$ python -q
>>> import numpy as np
>>> np.set_printoptions(suppress=True, linewidth=100)
>>> K = np.loadtxt("arr.csv", delimiter=",")
>>> K
array([[-0.583, -1.578, -7.244, -0.627,  2.913,  0.322, -3.383,  3.192, -1.881,  5.929, -1.072],
       [ 1.343, -0.093,  1.978, -1.913, -1.087,  4.008,  0.998, -0.97 , -1.223,  1.912, -0.296],
       [ 1.792,  1.153, -3.229, -2.65 , -0.233, -2.331, -1.079,  5.42 ,  2.632, -0.478, -1.559],
       [-3.82 , -1.76 ,  4.761,  3.937,  1.29 , -1.186,  3.768, -4.458, -5.132, -5.776,  1.778],
       [-2.847, -0.448, -0.785,  2.416, -1.559,  0.587,  4.12 , -2.544, -5.998, -1.318, -0.401],
       [-1.091, -0.218, -0.833, -1.925, -1.896,  4.143,  3.845, -1.304, -2.643, -1.077, -0.075],
       [-0.178, -2.499, -1.882,  2.69 , -0.744,  1.047,  5.78 , -4.6  , -3.367,  0.903,  0.457],
       [-0.566,  1.093,  0.541,  2.544, -0.325, 10.488,  2.403, -3.839, -3.86 ,  3.618,  4.031]])
>>> np.round(np.linalg.norm(K, "nuc"), 3)
np.float64(62.823)
>>> round(K[5] @ K[2], 3)
np.float64(-21.172)
>>> round(float(np.linalg.norm(K[5] - K[2])), 3)
12.688
>>> round(float(np.linalg.norm(K, 1)), 3), round(np.linalg.norm(K, np.inf), 3)
(26.736, np.float64(37.666))
>>> np.linalg.norm(K, axis=1).argmax()
np.int64(7)
>>> def softmax(z):
...     e = np.exp(z - z.max(axis=-1, keepdims=True))
...     return e / e.sum(axis=-1, keepdims=True)
... 
>>> np.round(softmax(K[5]), 3)
array([0.003, 0.007, 0.004, 0.001, 0.001, 0.556, 0.413, 0.002, 0.001, 0.003, 0.008])
>>> np.round(softmax(K[5] + 4), 3)
array([0.003, 0.007, 0.004, 0.001, 0.001, 0.556, 0.413, 0.002, 0.001, 0.003, 0.008])
>>> scores = K @ K.T / np.sqrt(11)
>>> softmax(scores).round(6).argmax(axis=1)
array([0, 7, 2, 3, 3, 7, 6, 7])
>>> np.round(softmax(scores), 3) + 0
array([[1.   , 0.   , 0.   , 0.   , 0.   , 0.   , 0.   , 0.   ],
       [0.   , 0.002, 0.   , 0.   , 0.   , 0.   , 0.   , 0.998],
       [0.   , 0.   , 1.   , 0.   , 0.   , 0.   , 0.   , 0.   ],
       [0.   , 0.   , 0.   , 1.   , 0.   , 0.   , 0.   , 0.   ],
       [0.   , 0.   , 0.   , 0.527, 0.464, 0.   , 0.009, 0.   ],
       [0.   , 0.   , 0.   , 0.   , 0.004, 0.075, 0.002, 0.919],
       [0.   , 0.   , 0.   , 0.   , 0.002, 0.   , 0.996, 0.001],
       [0.   , 0.   , 0.   , 0.   , 0.   , 0.   , 0.   , 1.   ]])
>>> np.round(softmax(scores)[5] @ K, 3)
array([-0.613,  0.982,  0.429,  2.209, -0.448,  9.957,  2.524, -3.646, -3.776,  3.242,  3.7  ])
>>> x0 = np.array([-2, 3, 5, 3, 1, -1, 0, -5, 4, 5, 0])
>>> a = np.maximum(K @ x0, 0)
>>> np.round(K.T @ a, 3)
array([ -58.666,   -5.246,   81.42 ,  117.505,   -0.083,  281.   ,  139.609, -181.218, -187.511,
         30.388,  127.692])
>>> np.round(np.tanh(K @ x0), 3)
array([-1.   ,  1.   , -1.   ,  1.   , -1.   , -1.   ,  0.999,  1.   ])
>>> a.round(3)
array([ 0.   ,  5.609,  0.   , 13.334,  0.   ,  0.   ,  3.775, 25.78 ])
>>> x0 = np.array([-1, 0, -2, 3, -2, -1, 0, -2, 0, 3, 3])
>>> np.round((K * x0).sum(axis=1), 3)
array([ 15.229,  -6.084, -17.438,   1.637,  14.127,  -4.217,  25.733,  27.903])
>>> np.linalg.norm(K @ x0) <= np.linalg.norm(K, 2) * np.linalg.norm(x0) + 1e-9
np.True_
>>> np.round(np.einsum("ij,j->i", K, x0), 3)
array([ 15.229,  -6.084, -17.438,   1.637,  14.127,  -4.217,  25.733,  27.903])
>>> np.round(K @ x0, 3)
array([ 15.229,  -6.084, -17.438,   1.637,  14.127,  -4.217,  25.733,  27.903])
>>> np.round(K @ np.ones(11), 3)
array([-4.012,  4.657, -0.562, -6.598, -8.777, -3.074, -2.393, 16.128])
>>> r0, v = K[5], K[1]
>>> round(float(r0 @ r0), 3)
51.032
>>> round(float(r0 @ v), 3)
25.554
>>> pr = (r0 @ v) / (r0 @ r0) * r0
>>> np.round(np.linalg.norm(r0 + v) ** 2 + np.linalg.norm(r0 - v) ** 2, 3)
np.float64(169.676)
>>> pr.round(3)
array([-0.546, -0.109, -0.417, -0.964, -0.949,  2.075,  1.925, -0.653, -1.323, -0.539, -0.038])
>>> W0 = np.loadtxt("sample2.csv", delimiter=",")
>>> W0
array([[-5.,  3., -9.,  7.,  7., -1., -7.,  4., -7.],
       [-7.,  5.,  7.,  8.,  7., -1.,  7., -6., -2.],
       [ 0.,  7., -2., -4.,  4.,  0.,  7., -8., -7.],
       [-3.,  1., -5.,  3., -9.,  3.,  8.,  9., -5.],
       [ 9., -2.,  2.,  1., -9.,  2., -7., -3.,  0.],
       [-8.,  9., -6., -2.,  1.,  5.,  9., -9.,  8.],
       [ 4., -2., -2., -9.,  7., -5., -3., -2., -3.],
       [ 5.,  7., -8.,  5.,  8.,  5., -7.,  1.,  8.],
       [-2., -3., -6.,  8.,  3., -1.,  2.,  1.,  2.]])
>>> other = np.linalg.inv(W0)
>>> np.round(np.linalg.inv(other), 3) + 0
array([[-5.,  3., -9.,  7.,  7., -1., -7.,  4., -7.],
       [-7.,  5.,  7.,  8.,  7., -1.,  7., -6., -2.],
       [ 0.,  7., -2., -4.,  4.,  0.,  7., -8., -7.],
       [-3.,  1., -5.,  3., -9.,  3.,  8.,  9., -5.],
       [ 9., -2.,  2.,  1., -9.,  2., -7., -3.,  0.],
       [-8.,  9., -6., -2.,  1.,  5.,  9., -9.,  8.],
       [ 4., -2., -2., -9.,  7., -5., -3., -2., -3.],
       [ 5.,  7., -8.,  5.,  8.,  5., -7.,  1.,  8.],
       [-2., -3., -6.,  8.,  3., -1.,  2.,  1.,  2.]])
>>> np.round(W0 @ other, 3) + 0
array([[1., 0., 0., 0., 0., 0., 0., 0., 0.],
       [0., 1., 0., 0., 0., 0., 0., 0., 0.],
       [0., 0., 1., 0., 0., 0., 0., 0., 0.],
       [0., 0., 0., 1., 0., 0., 0., 0., 0.],
       [0., 0., 0., 0., 1., 0., 0., 0., 0.],
       [0., 0., 0., 0., 0., 1., 0., 0., 0.],
       [0., 0., 0., 0., 0., 0., 1., 0., 0.],
       [0., 0., 0., 0., 0., 0., 0., 1., 0.],
       [0., 0., 0., 0., 0., 0., 0., 0., 1.]])
>>> np.allclose(other, W0.T)
False
>>> round(float(np.linalg.det(W0) * np.linalg.det(other)), 3)
1.0
